>>> import numpy as np
>>> from numpy import linalg as LA
>>> np.set_printoptions(suppress=True, linewidth=160)
>>> arr = np.load("case9.npy")
>>> print(arr.round(1) + 0)
[[ 0.  -0.1 -0.1]
 [-0.1  0.7  0.4]
 [-0.1  0.4  0.3]]
>>> def softmax(z):
...     e = np.exp(z - z.max(axis=-1, keepdims=True))
...     return e / e.sum(axis=-1, keepdims=True)
... 
>>> print(np.round(softmax(arr[0]), 1))
[0.4 0.3 0.3]
>>> print(np.round(softmax(10 * arr[0]), 1))
[0.7 0.1 0.2]
>>> print(np.round(softmax(arr).sum(axis=1), 1))
[1. 1. 1.]
>>> att = arr @ arr.T / np.sqrt(3)
>>> print(np.round(softmax(att + np.triu(np.full(att.shape, -np.inf), 1)), 1))
[[1.  0.  0. ]
 [0.4 0.6 0. ]
 [0.3 0.4 0.3]]
>>> print(np.round(softmax(att), 1))
[[0.4 0.3 0.3]
 [0.2 0.4 0.3]
 [0.3 0.4 0.3]]
>>> print(np.round(softmax(att)[0] @ arr, 1))
[-0.1  0.3  0.2]
>>> print(softmax(att).round(6).argmax(axis=1))
[0 1 1]
>>> print(np.argsort(-LA.norm(arr, axis=0).round(6), kind="stable")[:3])
[1 2 0]
>>> print(LA.matrix_rank(arr, rtol=0.1))
1
>>> print(LA.cond(arr) > 100)
True
>>> feats = np.load("arr.npy")
>>> print(feats)
[[  4.8  15.    3.1  -7. ]
 [  4.3   0.6  -0.2  -2.6]
 [-11.8   0.1  10.3  -1. ]
 [  5.8 -11.   11.2  -7.4]
 [ -3.4  -3.6  -6.7 -14.7]]
>>> print(np.round(softmax(feats).sum(axis=1), 1))
[1. 1. 1. 1. 1.]
>>> print(np.round(softmax(feats[1] + -2), 1) + 0)
[1. 0. 0. 0.]
>>> att = feats @ feats.T / np.sqrt(4)
>>> print(np.round(softmax(att), 1) + 0)
[[1. 0. 0. 0. 0.]
 [1. 0. 0. 0. 0.]
 [0. 0. 1. 0. 0.]
 [0. 0. 0. 1. 0.]
 [0. 0. 0. 0. 1.]]
>>> print(np.round(softmax(att)[1] @ feats, 1))
[ 4.8 14.9  3.1 -7. ]
>>> proj = feats @ LA.solve(feats.T @ feats, feats.T)
>>> print(np.round(proj @ feats[:, 2], 1))
[ 3.1 -0.2 10.3 11.2 -6.7]
>>> print(LA.matrix_rank(np.eye(5) - proj))
1
>>> print(np.round((np.eye(5) - proj) @ feats, 1) + 0)
[[0. 0. 0. 0.]
 [0. 0. 0. 0.]
 [0. 0. 0. 0.]
 [0. 0. 0. 0.]
 [0. 0. 0. 0.]]
>>> print(np.allclose(proj @ proj, proj))
True
>>> print(round(np.trace(proj), 1))
4.0
>>> x = np.array([-5, 3, -5, 1])
>>> target = feats @ x
>>> coef, lr = np.zeros(4), 1 / LA.norm(feats, 2) ** 2
>>> for i in range(8):
...     coef -= lr * feats.T @ (feats @ coef - target)
...     if i % 2 == 0: print(i, round(LA.norm(feats @ coef - target), 1))
... 
0 42.3
2 9.2
4 2.0
6 0.5
>>> print(coef.round(1))
[-5.  3. -5.  1.]
>>> x = np.array([1, 1, 2, 2])
>>> target = feats @ x
>>> print(target.round(1))
[ 12.   -0.7   6.9   2.4 -49.8]
>>> print(np.round(LA.lstsq(feats, target)[0], 1))
[1. 1. 2. 2.]
>>> print(np.round(LA.pinv(feats) @ feats, 1) + 0)
[[1. 0. 0. 0.]
 [0. 1. 0. 0.]
 [0. 0. 1. 0.]
 [0. 0. 0. 1.]]
>>> rng = np.random.default_rng(603087)
>>> target = target + 0.1 * rng.normal(size=5)
>>> print(target.round(1))
[ 12.2  -0.8   7.    2.5 -49.7]
>>> coef, *_ = LA.lstsq(feats, target)
>>> print(coef.round())
[1. 1. 2. 2.]
>>> mat = np.loadtxt("dump.csv", delimiter=",")
>>> print(mat)
[[ 0.8  3.6  0.4 -0.7]
 [ 0.4 -3.4  0.5  2.6]
 [-0.6  0.7 -0.1 -1.5]
 [-1.   4.1  0.1 -0.8]
 [-1.5  0.5 -0.2  1.7]
 [-0.7  1.3 -0.1 -0.2]
 [ 0.1  2.6 -0.2  0.6]
 [-1.2  4.9  0.1  1.2]
 [ 0.6  3.   0.9 -0.3]
 [-0.8 -1.4  0.   2. ]
 [ 0.3 -0.1 -0.6  0.6]
 [ 0.6 -5.5  0.5 -1.2]
 [ 0.5  0.1 -0.2  2.5]
 [-0.5  1.6 -0.5 -0.4]
 [-0.2  0.2 -0.3  1. ]
 [ 0.7  1.9  0.7  1.5]
 [ 1.1  1.2 -0.2  1. ]
 [ 0.2  0.9 -0.2  2.3]
 [ 0.  -0.8  0.1  0.1]
 [-0.8 -5.6  0.3 -0.8]]
>>> labels = mat[:, 0] > np.median(mat[:, 0])
>>> f = mat[labels].mean(axis=0) - mat[~labels].mean(axis=0)
>>> print(((mat - mat.mean(axis=0)) @ f > 0).astype(int))
[1 1 0 0 0 0 0 0 1 1 1 1 1 0 1 1 1 1 0 0]
>>> print(np.round((((mat - mat.mean(axis=0)) @ f > 0) == labels).mean(), 1))
0.8
>>> Z = mat[[8, 4]].astype(float)
>>> for _ in range(3):
...     labels = LA.norm(mat[:, None] - Z, axis=-1).argmin(axis=1)
...     Z = np.array([mat[labels == j].mean(axis=0) for j in range(2)])
... 
>>> print(labels)
[0 1 0 0 1 0 0 0 0 1 1 1 1 0 1 0 0 1 1 1]
>>> print(np.round(Z[1] - Z[0], 1))
[-0.1 -4.  -0.1  1. ]
>>> print(np.bincount(labels))
[10 10]
>>> E = np.array([[0, 0, 0, 0, 0],
...     [0, 1, 0, 0, 0],
...     [0, 0, 3, 0, 0],
...     [0, 0, 0, 3, 0],
...     [0, 0, 0, 0, 2]])
>>> # symmetric
>>> Uu, s, Vt = LA.svd(E)
>>> vecs = Vt[:(s > 1e-8).sum()]
>>> x = E[4] + -2 * E[2] + rng.integers(2) * np.eye(5)[4]
>>> print(x)
[ 0.  0. -6.  0.  3.]
>>> print(LA.matrix_rank(np.vstack([E, x])))
4
>>> print(np.allclose(vecs.T @ vecs @ x, x))
True
